$ ipython --no-banner

In [1]: import numpy as np

In [2]: np.set_printoptions(precision=1, suppress=True, linewidth=120)

In [3]: def tidy(a):
   ...:     return np.round(a, 1) + 0
   ...: 

In [4]: K = np.load("dump.npy")

In [5]: tidy(K)
Out[5]: 
array([[ 1.1, -0.9,  0.7, -0.4, -0.5, -0.5,  0.8],
       [ 0.4,  0.2,  0.6,  1. , -0.2, -1. , -1.1],
       [-0.7, -1. ,  0.5, -0.8,  0.9, -0.5, -0.7],
       [-0.9, -0.4,  1.1,  0.4, -1. ,  0.8, -0.1],
       [-0.1, -0.3,  0.4,  1.2,  1.1,  0.1,  1. ],
       [ 1. , -0.2,  0.3,  0. ,  0.6,  1.3, -0.8],
       [ 0. , -1.3, -1.3,  0.7, -0.4,  0.1, -0.3]])

In [6]: tidy(K[:, 1] @ K[:, 0])
Out[6]: np.float64(0.0)

In [7]: tidy(K.T @ K)
Out[7]: 
array([[4., 0., 0., 0., 0., 0., 0.],
       [0., 4., 0., 0., 0., 0., 0.],
       [0., 0., 4., 0., 0., 0., 0.],
       [0., 0., 0., 4., 0., 0., 0.],
       [0., 0., 0., 0., 4., 0., 0.],
       [0., 0., 0., 0., 0., 4., 0.],
       [0., 0., 0., 0., 0., 0., 4.]])

In [8]: tidy(np.linalg.pinv(K))
Out[8]: 
array([[ 0.3,  0.1, -0.2, -0.2,  0. ,  0.3,  0. ],
       [-0.2,  0.1, -0.3, -0.1, -0.1, -0.1, -0.3],
       [ 0.2,  0.2,  0.1,  0.3,  0.1,  0.1, -0.3],
       [-0.1,  0.3, -0.2,  0.1,  0.3,  0. ,  0.2],
       [-0.1,  0. ,  0.2, -0.2,  0.3,  0.1, -0.1],
       [-0.1, -0.3, -0.1,  0.2,  0. ,  0.3,  0. ],
       [ 0.2, -0.3, -0.2,  0. ,  0.2, -0.2, -0.1]])

In [9]: tidy(np.linalg.norm(K, axis=0))
Out[9]: array([2., 2., 2., 2., 2., 2., 2.])

In [10]: tidy(np.linalg.svd(K, compute_uv=False))
Out[10]: array([2., 2., 2., 2., 2., 2., 2.])

In [11]: J = np.array([[0, 1, 0, 1, 3],
    ...:     [2, 3, -6, 3, 2],
    ...:     [3, 1, -9, 2, 2],
    ...:     [0, 2, 0, 0, 0],
    ...:     [3, 2, -9, 1, 3],
    ...:     [0, 1, 0, 2, 3],
    ...:     [1, 3, -3, 2, 0]])

In [12]: J
Out[12]: 
array([[ 0,  1,  0,  1,  3],
       [ 2,  3, -6,  3,  2],
       [ 3,  1, -9,  2,  2],
       [ 0,  2,  0,  0,  0],
       [ 3,  2, -9,  1,  3],
       [ 0,  1,  0,  2,  3],
       [ 1,  3, -3,  2,  0]])

In [13]: # null space of dimension 1

In [14]: rk = np.linalg.matrix_rank(J)

In [15]: rk
Out[15]: np.int64(4)

In [16]: ns = np.linalg.svd(J)[2][rk:].T

In [17]: ns.shape
Out[17]: (5, 1)

In [18]: np.allclose(J @ ns, 0)
Out[18]: True

In [19]: [int(np.linalg.matrix_rank(J[:, :j + 1])) for j in range(5)]
Out[19]: [1, 2, 2, 3, 4]

In [20]: np.linalg.matrix_rank(J.T @ J), np.linalg.matrix_rank(J @ J.T)
Out[20]: (np.int64(4), np.int64(4))

In [21]: tidy(ns @ ns.T)
Out[21]: 
array([[0.9, 0. , 0.3, 0. , 0. ],
       [0. , 0. , 0. , 0. , 0. ],
       [0.3, 0. , 0.1, 0. , 0. ],
       [0. , 0. , 0. , 0. , 0. ],
       [0. , 0. , 0. , 0. , 0. ]])

In [22]: rng = np.random.default_rng(779821)

In [23]: Y = J + rng.integers(-2, 3, (7, 4)) @ rng.integers(-2, 3, (4, 5))

In [24]: Y
Out[24]: 
array([[ -1,   3,   6,  -3,   3],
       [ -1,   5,  -6,  -1,   8],
       [  7,  -5, -15,   0,   4],
       [  1,  -1,  -3,  -6,   6],
       [ -5,  10,  -5,   1,   7],
       [ -5,   5,   0,   2,   7],
       [ -2,   7,   5,  -4,   2]])

In [25]: np.linalg.matrix_rank(Y - J, tol=1e-8)
Out[25]: np.int64(4)

In [26]: Y - J
Out[26]: 
array([[-1,  2,  6, -4,  0],
       [-3,  2,  0, -4,  6],
       [ 4, -6, -6, -2,  2],
       [ 1, -3, -3, -6,  6],
       [-8,  8,  4,  0,  4],
       [-5,  4,  0,  0,  4],
       [-3,  4,  8, -6,  2]])

In [27]: np.abs(Y - J).sum(axis=1)
Out[27]: array([13, 15, 20, 19, 24, 13, 23])

In [28]: tidy(np.linalg.svd(Y - J, compute_uv=False))
Out[28]: array([19.9, 12.9,  9.5,  0.4,  0. ])
